% python3 -q
>>> import numpy as np
>>> from numpy import linalg as LA
>>> np.set_printoptions(precision=1, suppress=True, linewidth=200, legacy="1.25")
>>> rd = lambda a: np.round(a, 1) + 0
>>> rng = np.random.default_rng(19913)
>>> F = np.eye(5, dtype=int)[rng.permutation(5)] * np.array([2, -2, -1, 0, 0])
>>> F
array([[ 0,  0,  0,  0,  0],
       [ 0,  0, -1,  0,  0],
       [ 0, -2,  0,  0,  0],
       [ 0,  0,  0,  0,  0],
       [ 2,  0,  0,  0,  0]])
>>> # 3 blocks once reordered
>>> rd(np.sort(LA.eigvals(F).real))
array([-1.4,  0. ,  0. ,  0. ,  1.4])
>>> F @ F
array([[0, 0, 0, 0, 0],
       [0, 2, 0, 0, 0],
       [0, 0, 2, 0, 0],
       [0, 0, 0, 0, 0],
       [0, 0, 0, 0, 0]])
>>> (LA.matrix_power((F != 0) + (F.T != 0) + np.eye(5), 5) > 0).astype(int)
array([[1, 0, 0, 0, 1],
       [0, 1, 1, 0, 0],
       [0, 1, 1, 0, 0],
       [0, 0, 0, 1, 0],
       [1, 0, 0, 0, 1]])
>>> np.flatnonzero(LA.matrix_power((F != 0) + (F.T != 0) + np.eye(5), 5)[0])
array([0, 4])
>>> rd(LA.det(F))
0.0
>>> f = np.array([3, 8, 2])
>>> np.correlate(F[4], F[2], "full")
array([ 0,  0,  0, -4,  0,  0,  0,  0,  0])
>>> np.polyval(f, F[4])
array([30,  2,  2,  2,  2])
>>> np.array([np.convolve(row, f, "same") for row in F])
array([[  0,   0,   0,   0,   0],
       [  0,  -3,  -8,  -2,   0],
       [ -6, -16,  -4,   0,   0],
       [  0,   0,   0,   0,   0],
       [ 16,   4,   0,   0,   0]])
>>> np.convolve(F[4], f)
array([ 6, 16,  4,  0,  0,  0,  0])
>>> (F - F.T) / 2
array([[ 0. ,  0. ,  0. ,  0. , -1. ],
       [ 0. ,  0. ,  0.5,  0. ,  0. ],
       [ 0. , -0.5,  0. ,  0. ,  0. ],
       [ 0. ,  0. ,  0. ,  0. ,  0. ],
       [ 1. ,  0. ,  0. ,  0. ,  0. ]])
>>> LA.determinant(F)
Traceback (most recent call last):
  File "<python-input-19>", line 1, in <module>
    LA.determinant(F)
    ^^^^^^^^^^^^^^
AttributeError: module 'numpy.linalg' has no attribute 'determinant'
>>> rd(LA.det(F))
0.0
>>> np.allclose(F @ F.T, F.T @ F)
False
>>> np.trace(F)
0
>>> rd(np.abs(LA.eigvals(F)).max())
1.4
>>> (F + F.T) / 2
array([[ 0. ,  0. ,  0. ,  0. ,  1. ],
       [ 0. ,  0. , -1.5,  0. ,  0. ],
       [ 0. , -1.5,  0. ,  0. ,  0. ],
       [ 0. ,  0. ,  0. ,  0. ,  0. ],
       [ 1. ,  0. ,  0. ,  0. ,  0. ]])
>>> W0 = np.loadtxt("arr.csv", delimiter=",")
>>> rd(W0)
array([[  2.2, -13.6,   0.3,  36.2, -47.9, -17. ,  17.2,  26.5,  30.5, -28.7],
       [  2.3, -13.2,   0.6,  33.9, -45.3, -15.8,  16.2,  24.7,  28.5, -27.2],
       [  2.5, -12.6,   0.9,  31. , -42. , -14.2,  15. ,  22.4,  26.1, -25.2],
       [  3. ,  -9.2,   2.2,  16.4, -24.7,  -6.3,   8.9,  11. ,  14. , -14.7],
       [  2.9,  -8.3,   2.3,  13.2, -20.9,  -4.6,   7.6,   8.6,  11.4, -12.3],
       [  2.8,  -7.3,   2.4,  10.1, -17.1,  -3.1,   6.4,   6.3,   8.9, -10. ],
       [  2.3,  -5.9,   2.2,   6. , -11.8,  -1. ,   4.8,   3.4,   5.6,  -6.7],
       [  2.3,  -5.9,   2.2,   6. , -11.7,  -1. ,   4.8,   3.4,   5.6,  -6.7],
       [  0.9,  -2.8,   1.2,   0.5,  -3.5,   1.4,   2.4,  -0.2,   1.1,  -1.7],
       [  0.8,  -2.6,   1. ,   0.2,  -3. ,   1.5,   2.2,  -0.3,   0.9,  -1.3],
       [  0.4,  -1.7,   0.6,  -0.4,  -1.6,   1.5,   1.7,  -0.5,   0.4,  -0.5],
       [  0.3,  -1.7,   0.6,  -0.4,  -1.5,   1.4,   1.6,  -0.5,   0.3,  -0.5],
       [  0.3,  -1.6,   0.6,  -0.4,  -1.4,   1.4,   1.6,  -0.5,   0.3,  -0.4],
       [  0.2,  -1.3,   0.4,  -0.5,  -1. ,   1.3,   1.4,  -0.5,   0.2,  -0.2],
       [  0.1,  -1. ,   0.3,  -0.5,  -0.7,   1.1,   1.2,  -0.5,   0.1,  -0.1],
       [  0. ,  -0.6,   0.1,  -0.4,  -0.3,   0.7,   0.7,  -0.3,   0. ,   0. ],
       [  0. ,  -0.6,   0.1,  -0.4,  -0.3,   0.7,   0.7,  -0.3,   0. ,   0. ],
       [  0. ,  -0.4,   0.1,  -0.3,  -0.2,   0.6,   0.6,  -0.3,   0. ,   0.1],
       [  0.5,   0.6,   0.2,   0.8,   0.1,  -1.2,  -1.3,   0.4,   0. ,  -0.4],
       [  0.5,   0.6,   0.2,   0.8,   0.1,  -1.3,  -1.4,   0.4,   0. ,  -0.4],
       [  0.7,   0.7,   0.4,   1. ,   0.1,  -1.6,  -1.8,   0.5,  -0.1,  -0.6],
       [  1.3,   0.9,   0.7,   1.4,   0. ,  -2.3,  -2.7,   0.5,  -0.2,  -0.9],
       [  1.6,   0.9,   0.9,   1.5,   0. ,  -2.6,  -3.2,   0.5,  -0.3,  -1. ],
       [  2.2,   1. ,   1.4,   1.8,   0. ,  -3.1,  -4.1,   0.5,  -0.6,  -1.3],
       [  4.2,   1.1,   2.9,   2.2,   0.2,  -4.5,  -7. ,  -0.1,  -1.6,  -2.1],
       [  5.9,   1.1,   4.3,   2.3,   0.5,  -5.3,  -9.2,  -0.8,  -2.6,  -2.6],
       [  6.9,   1.1,   5.1,   2.2,   0.7,  -5.6, -10.6,  -1.4,  -3.2,  -2.8],
       [  9.5,   0.9,   7.3,   1.7,   1.5,  -6.4, -14. ,  -2.9,  -5.1,  -3.2],
       [ 11. ,   0.8,   8.5,   1.3,   2. ,  -6.7, -15.9,  -3.9,  -6.3,  -3.4],
       [ 11.5,   0.7,   8.9,   1.1,   2.2,  -6.8, -16.5,  -4.3,  -6.6,  -3.5],
       [ 12.9,   0.6,  10.1,   0.7,   2.8,  -7. , -18.2,  -5.2,  -7.7,  -3.6],
       [ 22.5,  -0.3,  18.3,  -3.8,   7.7,  -7.5, -30.4, -13.1, -16.3,  -3.7],
       [ 23.6,  -0.4,  19.3,  -4.5,   8.3,  -7.5, -31.8, -14.1, -17.3,  -3.6],
       [ 29.6,  -1.1,  24.5,  -8.2,  12.1,  -7.1, -39.3, -19.6, -23.2,  -3.1],
       [ 29.7,  -1.1,  24.6,  -8.2,  12.2,  -7.1, -39.5, -19.7, -23.3,  -3.1],
       [ 36.5,  -1.8,  30.6, -12.9,  16.9,  -6.2, -48. , -26.4, -30.4,  -2.2]])
>>> # null space of dimension 7
>>> F @ F.T
array([[0, 0, 0, 0, 0],
       [0, 1, 0, 0, 0],
       [0, 0, 4, 0, 0],
       [0, 0, 0, 0, 0],
       [0, 0, 0, 0, 4]])
>>> rd(LA.pinv(F))
array([[ 0. ,  0. ,  0. ,  0. ,  0.5],
       [ 0. ,  0. , -0.5,  0. ,  0. ],
       [ 0. , -1. ,  0. ,  0. ,  0. ],
       [ 0. ,  0. ,  0. ,  0. ,  0. ],
       [ 0. ,  0. ,  0. ,  0. ,  0. ]])
>>> rd(LA.svd(F, compute_uv=False))
array([2., 2., 1., 0., 0.])
>>> F[:, 1] @ F[:, 3]
0
